In [1]: import numpy as np

In [2]: import numpy.linalg as la

In [3]: np.set_printoptions(precision=3, suppress=True, linewidth=100, sign=" ")

In [4]: def rnd(a):
   ...:     return np.round(a, 3) + 0
   ...: 

In [5]: E = np.load("arr.npy")

In [6]: print(E)
[[ 0  0  0  1  0  0  0  0  0  0  0  0]
 [ 0  0  0  0  0  1  0  0  0  0  0  0]
 [ 0  0  0  0  0  0  0  0  0  0  0  1]
 [ 0  0  1  0  0  0  0  0  0  0  0  0]
 [ 0  0  0  0  0  0  1  0  0  0  0  0]
 [ 0  0  0  0  0  0  0  1  0  0  0  0]
 [ 0  0  0  0  1  0  0  0  0  0  0  0]
 [ 0  1  0  0  0  0  0  0  0  0  0  0]
 [ 0  0  0  0  0  0  0  0  0  0  1  0]
 [ 1  0  0  0  0  0  0  0  0  0  0  0]
 [ 0  0  0  0  0  0  0  0  1  0  0  0]
 [ 0  0  0  0  0  0  0  0  0  1  0  0]]

In [7]: rng = np.random.default_rng(30)

In [8]: M2 = E + rng.integers(-2, 3, (12, 1)) @ rng.integers(-2, 3, (1, 12))

In [9]: print(M2)
[[ 4  2 -2  5  4  2 -2  0  4  2  2 -2]
 [ 2  1 -1  2  2  2 -1  0  2  1  1 -1]
 [-2 -1  1 -2 -2 -1  1  0 -2 -1 -1  2]
 [ 0  0  1  0  0  0  0  0  0  0  0  0]
 [ 2  1 -1  2  2  1  0  0  2  1  1 -1]
 [ 4  2 -2  4  4  2 -2  1  4  2  2 -2]
 [-2 -1  1 -2 -1 -1  1  0 -2 -1 -1  1]
 [ 0  1  0  0  0  0  0  0  0  0  0  0]
 [ 2  1 -1  2  2  1 -1  0  2  1  2 -1]
 [-1 -1  1 -2 -2 -1  1  0 -2 -1 -1  1]
 [ 4  2 -2  4  4  2 -2  0  5  2  2 -2]
 [-4 -2  2 -4 -4 -2  2  0 -4 -1 -2  2]]

In [10]: print(rnd(la.svd(M2 - E, compute_uv=False)))
[ 22.494   0.      0.      0.      0.      0.      0.      0.      0.      0.      0.      0.   ]

In [11]: print(la.matrix_rank(M2 - E, tol=1e-8))
1

In [12]: X = np.loadtxt("run2.csv", delimiter=",")

In [13]: print(X)
[[ 0.998  0.811 -0.996 -0.84  -0.954  0.887 -0.963  0.95 ]
 [ 0.932 -0.941 -0.721  0.508 -0.872 -0.988  1.     0.993]
 [-0.959  0.905  0.999 -1.    -1.    -1.     0.909  0.405]
 [-0.986 -0.881  0.929  0.999  0.989 -0.837  0.998 -0.854]
 [ 1.    -0.336 -0.999 -0.804 -0.954  0.701 -0.11   0.996]
 [-0.932  0.814  0.811  0.998  0.558 -0.901  0.963 -0.851]
 [-1.     0.159  0.996  0.998  0.996 -0.226  0.565 -0.998]
 [-0.989 -0.96   0.997  0.9   -0.291 -1.     1.     0.537]
 [ 0.998 -0.629 -0.986 -0.978 -0.985 -0.363  0.629  0.997]
 [ 1.    -0.932 -1.    -0.995 -0.485  0.999 -0.995  0.996]
 [-0.992  0.537  0.939  0.986  0.98   0.508 -0.485 -0.991]
 [-0.178 -0.09   0.1   -0.168  0.273  0.327 -0.397 -0.235]
 [-0.999  0.862  0.996  0.905  0.965  0.159 -0.881 -0.999]
 [-0.973 -0.995  0.947  0.635  0.985 -0.53   0.988 -0.485]
 [ 0.537 -0.592 -0.915  0.762  0.984  0.997 -0.984 -0.664]
 [-0.997  0.544  0.995  0.354  0.611 -0.848  0.245 -0.974]
 [ 0.647 -0.998 -0.207 -0.996  0.414  0.454  0.523  0.926]
 [ 0.691  0.973 -0.371 -0.923 -0.966  0.    -0.967  0.119]
 [ 1.    -0.462 -1.     0.647 -0.9    0.903  0.523  0.999]
 [ 1.    -0.999 -1.    -1.    -0.994  0.831  0.91   1.   ]
 [ 1.    -0.869 -0.999 -0.973 -0.915  0.859 -0.31   0.998]
 [-1.     0.178  1.    -0.47   0.956 -0.789 -0.565 -0.999]
 [ 0.987 -0.197 -0.972 -0.917 -0.774  0.814 -0.824  0.925]
 [-0.998 -0.592  0.998 -0.995  0.635 -0.354 -0.883 -0.965]
 [-0.982 -0.989  0.903  0.999  0.997 -0.701  0.999 -0.726]
 [-0.992  0.977  0.984  0.907  0.05  -0.864 -0.168 -0.982]
 [-0.995 -1.     0.997 -0.876  0.971 -0.977  1.     0.245]
 [-0.438 -0.837 -0.245  0.991  0.967  0.405  0.915 -0.354]
 [ 0.901 -0.935 -0.927 -0.744  0.778  0.973 -0.818  0.675]
 [ 0.963  0.592 -0.604 -0.89  -0.998 -0.993  0.98   0.989]
 [-1.     0.706  0.996  0.989  0.992  0.159 -0.558 -0.999]
 [ 0.814  0.986 -0.927  1.    -0.68  -0.971  0.999  0.501]]

In [14]: Xc = (X - X.mean(axis=0)) / X.std(axis=0)

In [15]: print(rnd(Xc.std(axis=0)))
[ 1.  1.  1.  1.  1.  1.  1.  1.]

In [16]: b = la.lstsq(np.delete(Xc, 0, axis=1), Xc[:, 0])[0]

In [17]: print(rnd(b))
[ 0.036 -0.853 -0.04   0.006 -0.068 -0.065  0.188]

In [18]: print(rnd(1 - np.var(Xc[:, 0] - np.delete(Xc, 0, axis=1) @ b)))
0.978

In [19]: cent = X[[18, 11]].astype(float)

In [20]: for _ in range(6):
    ...:     z = la.norm(X[:, None] - cent, axis=-1).argmin(axis=1)
    ...:     cent = np.array([X[z == j].mean(axis=0) for j in range(2)])
    ...: 

In [21]: print(z)
[ 0  0  1  1  0  1  1  1  0  0  1  1  1  1  1  1  0  0  0  0  0  1  0  1  1  1  1  1  0  0  1  0]

In [22]: print(np.abs(cent[1] - cent[0]).argmax())
0

In [23]: print(rnd(cent[1] - cent[0]))
[-1.75   0.211  1.582  1.004  1.309 -0.653  0.162 -1.467]

In [24]: print(np.bincount(z))
[ 14  18]

In [25]: x0 = np.array([-3, -4, 4, -3, 4, 1, 2, -3])

In [26]: target = X @ x0

In [27]: print(rnd(la.solve(X.T @ X, X.T @ target)))
[-3. -4.  4. -3.  4.  1.  2. -3.]

In [28]: print(rnd(la.pinv(X) @ X))
[[ 1.  0.  0.  0.  0.  0.  0.  0.]
 [ 0.  1.  0.  0.  0.  0.  0.  0.]
 [ 0.  0.  1.  0.  0.  0.  0.  0.]
 [ 0.  0.  0.  1.  0.  0.  0.  0.]
 [ 0.  0.  0.  0.  1.  0.  0.  0.]
 [ 0.  0.  0.  0.  0.  1.  0.  0.]
 [ 0.  0.  0.  0.  0.  0.  1.  0.]
 [ 0.  0.  0.  0.  0.  0.  0.  1.]]

In [29]: target = target + 0.1 * rng.normal(size=32)

In [30]: print(rnd(target))
[-15.358  -8.884   1.921  14.913  -9.44    5.781  11.227   6.301  -7.483  -6.372   8.088   3.076
   5.99   15.465  -0.254   8.792   4.536 -10.926 -11.797  -4.344  -7.132  12.547 -10.123  15.641
  15.154   2.246  17.972   7.805  -0.129 -11.023   7.21  -16.253]

In [31]: b, *_ = la.lstsq(X, target)

In [32]: print(b.round())
[-3. -4.  4. -3.  4.  1.  2. -3.]

In [33]: print(rnd(b))
[-3.083 -3.963  3.921 -3.023  4.01   0.982  2.052 -3.006]

In [34]: print(rnd(la.norm(target - X @ b)))
0.418

In [35]: print(rnd(X.T @ (target - X @ b)))
[ 0.  0.  0.  0.  0.  0.  0.  0.]

In [36]: print([round(float(la.norm(la.solve(X.T @ X + lam * np.eye(8), X.T @ target))), 2) for lam in (0, 1, 10, 100)])
[8.95, 8.37, 6.36, 2.66]
